$ python3 -q
>>> import numpy as np
>>> np.set_printoptions(precision=1, suppress=True, linewidth=160)
>>> data = np.load("a.npy")
>>> data
array([[ 0.3, -0.3,  0.3],
       [-0.3,  0.3, -0.3],
       [ 0.3, -0.3,  0.3]])
>>> # looks like rank 1
>>> evals, V = np.linalg.eigvalsh(data)
Traceback (most recent call last):
  File "<python-input-5>", line 1, in <module>
    evals, V = np.linalg.eigvalsh(data)
    ^^^^^^^^
ValueError: too many values to unpack (expected 2)
>>> evals, V = np.linalg.eigh(data)
>>> np.unique(evals.round(6) + 0, return_counts=True)[1]
array([2, 1])
>>> np.round(V.T @ V, 1) + 0
array([[1., 0., 0.],
       [0., 1., 0.],
       [0., 0., 1.]])
>>> np.linalg.eigvalsh(data + 5 * np.eye(3))
array([5., 5., 6.])
>>> np.round(evals.sum(), 1), np.trace(data)
(np.float64(1.0), np.float64(1.0))
>>> np.abs(V[:, -1]).round(6).argmax()
np.int64(0)
>>> E = np.load("w.npy")
>>> print(E)
[[-3  0 -3 -2  0]
 [ 7  2  6  7  2]
 [ 6  6  3 11  6]
 [-5 -4 -3 -8 -4]
 [-5  2 -6 -1  2]
 [ 9  6  6 13  6]
 [-8  2 -9 -3  2]]
>>> vec = np.array([1, -1, 0, -1, -2])
>>> h1 = np.maximum(E @ vec, 0)
>>> np.tanh(E @ vec)
array([-0.8, -1. , -1. ,  1. , -1. , -1. , -1. ])
>>> h1
array([ 0,  0,  0, 15,  0,  0,  0])
>>> M2 = E / np.sqrt((E ** 2).mean(axis=1, keepdims=True))
>>> print(M2[4])
[-1.3  0.5 -1.6 -0.3  0.5]
>>> np.linalg.norm(M2, axis=1)
array([2.2, 2.2, 2.2, 2.2, 2.2, 2.2, 2.2])
>>> np.linalg.matrix_rank(M2) == np.linalg.matrix_rank(E)
np.True_
>>> E[:, 5]
Traceback (most recent call last):
  File "<python-input-22>", line 1, in <module>
    E[:, 5]
    ~^^^^^^
IndexError: index 5 is out of bounds for axis 1 with size 5
>>> np.round(np.linalg.svd(E, compute_uv=False), 1) + 0
array([30.7, 13.4,  0. ,  0. ,  0. ])
>>> np.unravel_index(np.abs(E).argmax(), E.shape)
(np.int64(5), np.int64(3))
>>> E.shape
(7, 5)
>>> E.mean(axis=0)
array([ 0.1,  2. , -0.9,  2.4,  2. ])
>>> W0 = np.load("data.npy")
>>> W0
array([[-7,  6, -6],
       [ 0,  1, -6],
       [ 0,  0, -1]])
>>> np.linalg.matrix_rank(W0, rtol=0.1)
np.int64(2)
>>> np.argsort(-np.linalg.norm(W0, axis=0).round(6), kind="stable")[:3]
array([2, 0, 1])
>>> round(np.log10(np.linalg.cond(W0)))
2
>>> [round(float(x), 1) for x in np.linalg.svd(W0, compute_uv=False)[:3]]
[11.8, 4.5, 0.1]
>>> evals, V = np.linalg.eig(W0)
>>> np.sort(np.linalg.eigvals(np.linalg.inv(W0)))
array([-1. , -0.1,  1. ])
>>> W0 - W0[0]
array([[ 0,  0,  0],
       [ 7, -5,  0],
       [ 7, -6,  5]])
>>> np.abs(W0).max()
np.int64(7)
>>> W0.sum(axis=0)
array([ -7,   7, -13])
>>> W0[3]
Traceback (most recent call last):
  File "<python-input-38>", line 1, in <module>
    W0[3]
    ~~^^^
IndexError: index 3 is out of bounds for axis 0 with size 3
>>> np.round(np.linalg.norm(W0), 1)
np.float64(12.6)
>>> np.linalg.rank(W0)
Traceback (most recent call last):
  File "<python-input-40>", line 1, in <module>
    np.linalg.rank(W0)
    ^^^^^^^^^^^^^^
AttributeError: module 'numpy.linalg' has no attribute 'rank'
>>> arr = np.array([[1.0, 0.0, 0.0], [0.0, 1.0, 0.0], [0.0, 0.0, 1.0]])
>>> vec = np.ones(3)
>>> for _ in range(6):
...     vec = arr @ vec
...     vec /= np.linalg.norm(vec)
...     print(round(vec @ arr @ vec, 1))
... 
1.0
1.0
1.0
1.0
1.0
1.0
>>> np.round(np.linalg.eigvalsh(arr)[-1], 1)
np.float64(1.0)
>>> vec
array([0.6, 0.6, 0.6])
>>> hat = np.triu(np.array([[2, -1, -2], [1, 1, -3], [-1, 2, -3]]), 1) + np.eye(3)
>>> M2 = hat @ arr @ np.linalg.inv(hat)
>>> np.linalg.matrix_rank(M2)
np.int64(3)
>>> np.trace(M2), np.trace(arr)
(np.float64(3.0), np.float64(3.0))
>>> print(M2)
[[1. 0. 0.]
 [0. 1. 0.]
 [0. 0. 1.]]
>>> K = np.load("arr.npy")
>>> K
array([[0, 0, 0, 2, 2],
       [0, 0, 1, 2, 2],
       [0, 0, 0, 2, 1],
       [0, 0, 0, 0, 2],
       [0, 0, 0, 0, 0]])
>>> # looks like rank 3
>>> np.sort(np.abs(np.linalg.eigvals(K)))
array([0., 0., 0., 0., 0.])
>>> np.trace(K)
np.int64(0)
>>> J = np.load("x.npy")
>>> J
array([[-9.9, -8. , -2.1,  0. , -4.1],
       [ 4.9,  4. ,  0.9,  0. ,  1.9],
       [ 5. ,  4.1,  1. , -0.1,  2.1]])
>>> M2 = np.array([[4, 6, -5], [-5, 9, 1], [-4, 2, 1], [-2, -6, -3], [2, -8, -1]])
>>> print(np.einsum("ij,ij->i", J, J))
[183.2  44.4  47.2]
>>> J @ M2
array([[   0.6, -102.8,   43.5],
       [  -0.2,   52. ,  -21.5],
       [  -0.1,   52.7,  -21.7]])
>>> np.einsum("ij->j", J)
array([ 0. ,  0.1, -0.2, -0.1, -0.1])
>>> np.einsum("ik,kj->ij", J, M2)
array([[   0.6, -102.8,   43.5],
       [  -0.2,   52. ,  -21.5],
       [  -0.1,   52.7,  -21.7]])
>>> np.einsum("ik,kj->ji", J, M2)
array([[   0.6,   -0.2,   -0.1],
       [-102.8,   52. ,   52.7],
       [  43.5,  -21.5,  -21.7]])
>>> M2.T @ J.T
array([[   0.6,   -0.2,   -0.1],
       [-102.8,   52. ,   52.7],
       [  43.5,  -21.5,  -21.7]])
>>> r0 = np.array([5, 5, 2]) + 0.5
>>> m1 = np.eye(3) - 2 * np.outer(r0, r0) / (r0 @ r0)
>>> m1
array([[ 0.1, -0.9, -0.4],
       [-0.9,  0.1, -0.4],
       [-0.4, -0.4,  0.8]])
>>> # symmetric
>>> hat = np.triu(np.array([[-3, 0, -3], [-3, -3, -1], [-1, -1, 0]]), 1) + np.eye(3)
>>> M2 = hat @ m1 @ np.linalg.inv(hat)
>>> print(np.linalg.matrix_rank(M2))
3
>>> np.poly(M2)
array([ 1., -1., -1.,  1.])
>>> M2
array([[ 1.3,  0.3,  1.5],
       [-0.5,  0.5, -2.2],
       [-0.4, -0.4, -0.8]])
>>> vec = np.array([0, 0, 1])
>>> np.sign((M2 @ vec).round(6))
array([ 1., -1., -1.])
>>> M2 @ np.ones(3)
array([ 3.1, -2.2, -1.7])
>>> M2 @ (2 * vec)
array([ 2.9, -4.4, -1.7])
>>> np.einsum("ij,j->i", M2, vec)
array([ 1.5, -2.2, -0.8])
>>> np.linalg.norm(M2 @ vec) <= np.linalg.norm(M2, 2) * np.linalg.norm(vec) + 1e-9
np.True_
>>> round(float(np.abs(np.linalg.eigvals(m1)).max()), 1)
1.0
>>> np.trace(m1)
np.float64(1.0)
>>> np.round(np.linalg.det(m1), 1)
np.float64(-1.0)
>>> np.allclose(m1 @ m1.T, m1.T @ m1)
True
>>> (m1 + m1.T) / 2
array([[ 0.1, -0.9, -0.4],
       [-0.9,  0.1, -0.4],
       [-0.4, -0.4,  0.8]])
>>> vec = np.array([4, 2, 1])
>>> target = m1 @ vec
>>> target
array([-1.9, -3.9, -1.7])
>>> print(np.linalg.solve(m1, target))
[4. 2. 1.]
>>> print(np.linalg.solve(m1, 2 * target))
[8. 4. 2.]
>>> W = np.array([[-1, 2, 1], [-1, -2, 2], [-2, 1, 0], [-2, -2, -2], [-2, -2, 0]])
>>> beta = np.array([0, -2, 0])
>>> act = np.maximum(J @ W + beta, 0)
>>> act
array([[30.3,  0.3,  0. ],
       [ 0. ,  0. , 12.9],
       [ 0. ,  0. , 13.4]])
>>> (act > 0).mean(axis=0)
array([0.3, 0.3, 0.7])
>>> W2 = np.array([[2, 0], [0, 2], [0, 2]])
>>> act @ W2
array([[60.6,  0.6],
       [ 0. , 25.8],
       [ 0. , 26.8]])
>>> (act @ W2).round(6).argmax(axis=1)
array([0, 1, 1])
>>> F = np.load("m.npy")
>>> F
array([[-3.3,  0.3, -1. ,  7.2,  0.9,  2.7],
       [ 1.3, -1. , -2.4,  3.1,  0.5, -1.5],
       [ 1.2, -3.1, -0.8,  0.9, -0.9, -5.2],
       [-1.1,  1.5, -0.4, -5.6, -4.8,  0. ],
       [ 2. , -0.2, -2.6, -3.1,  0.5, -0.3],
       [-1.1, -0.9, -0.2, -0.4, -4.7,  3.6],
       [ 1.7, -8.1, -2. ,  2.7,  4.5,  0.5],
       [-2. , -3.3, -3.4, -1.5,  6.4,  0.4],
       [-0.6,  0.5,  2.4, -1.6, -1.1, -0.5],
       [ 0.4, -1.2,  3.2, -2.6, -1.5, -0.3],
       [ 1.1,  1.1, -0.8,  1.1,  1.2,  1.6],
       [ 0.7, -1.9, -2.2, -0.4,  6.7,  0.7],
       [ 3.5, -1.3,  1.4,  7.1, -1.9, -0.8],
       [-3. , -4.9, -1. , -0.1,  0.8, -0.9],
       [ 2.3,  0.6,  1.2, -4.1,  2.2,  0.7],
       [ 0.7,  4.9,  0.8,  4.4,  0.4,  1.7],
       [-0.3,  2.2,  1.6, -2.4, -0.3, -0.3],
       [-0.6,  1.5, -0.2,  2.4, -4.2, -2. ],
       [-1.5,  1.8, -2.1, -0.3,  1.1, -2.9],
       [-2. ,  2.2, -1.8,  5.3, -1.2, -0.5],
       [-0.7,  6.7,  1.4, -0.7,  6.5,  3.6],
       [-0.6,  1.2, -1.8,  1. ,  5.1,  2.6],
       [ 2.2, -2.4,  2.6, -0.5, -5.3, -4.5],
       [ 0.5,  1. ,  0.5, -2.2,  2.5,  1.2],
       [ 0. , -0.5, -0.7, -6.1,  2.4,  3.2],
       [-3.5,  3. ,  2.2, -2.6,  0.5,  0.6],
       [-1.8, -0.3,  1.9, -3.7,  2.7, -3.3],
       [ 0.9,  0.7, -3.3, -0.8,  2.3, -2.4],
       [ 3. ,  2.1,  1. , -0.4, -2. ,  0.5],
       [ 2.4,  0.3, -2. ,  2.7, -3.3, -0.2]])
>>> W2 = F[[14, 1]].astype(float)
>>> for _ in range(4):
...     lab = np.linalg.norm(F[:, None] - W2, axis=-1).argmin(axis=1)
...     W2 = np.array([F[lab == j].mean(axis=0) for j in range(2)])
... 
>>> lab
array([1, 1, 1, 0, 0, 1, 1, 1, 0, 0, 1, 1, 1, 1, 0, 1, 0, 1, 1, 1, 0, 1, 1, 0, 0, 0, 0, 1, 0, 1])
>>> np.bincount(lab)
array([12, 18])
>>> W2.round(1) + 0
array([[ 0. ,  1.3,  1. , -2.9,  0.6,  0.4],
       [ 0.1, -0.7, -1.1,  1.9,  0.5, -0.4]])
>>> def softmax(z):
...     e = np.exp(z - z.max(axis=-1, keepdims=True))
...     return e / e.sum(axis=-1, keepdims=True)
... 
>>> softmax(W2).sum(axis=1)
array([1., 1.])
>>> np.round(softmax(W2[1]), 1) + 0
array([0.1, 0. , 0. , 0.6, 0.1, 0.1])
>>> print(np.round(softmax(W2[1] + -3), 1) + 0)
[0.1 0.  0.  0.6 0.1 0.1]
>>> scores = W2 @ W2.T / np.sqrt(6)
>>> softmax(scores)[1] @ W2
array([ 0.1, -0.7, -1.1,  1.9,  0.5, -0.4])
>>> np.round(softmax(scores + np.triu(np.full(scores.shape, -np.inf), 1)), 1) + 0
array([[1., 0.],
       [0., 1.]])
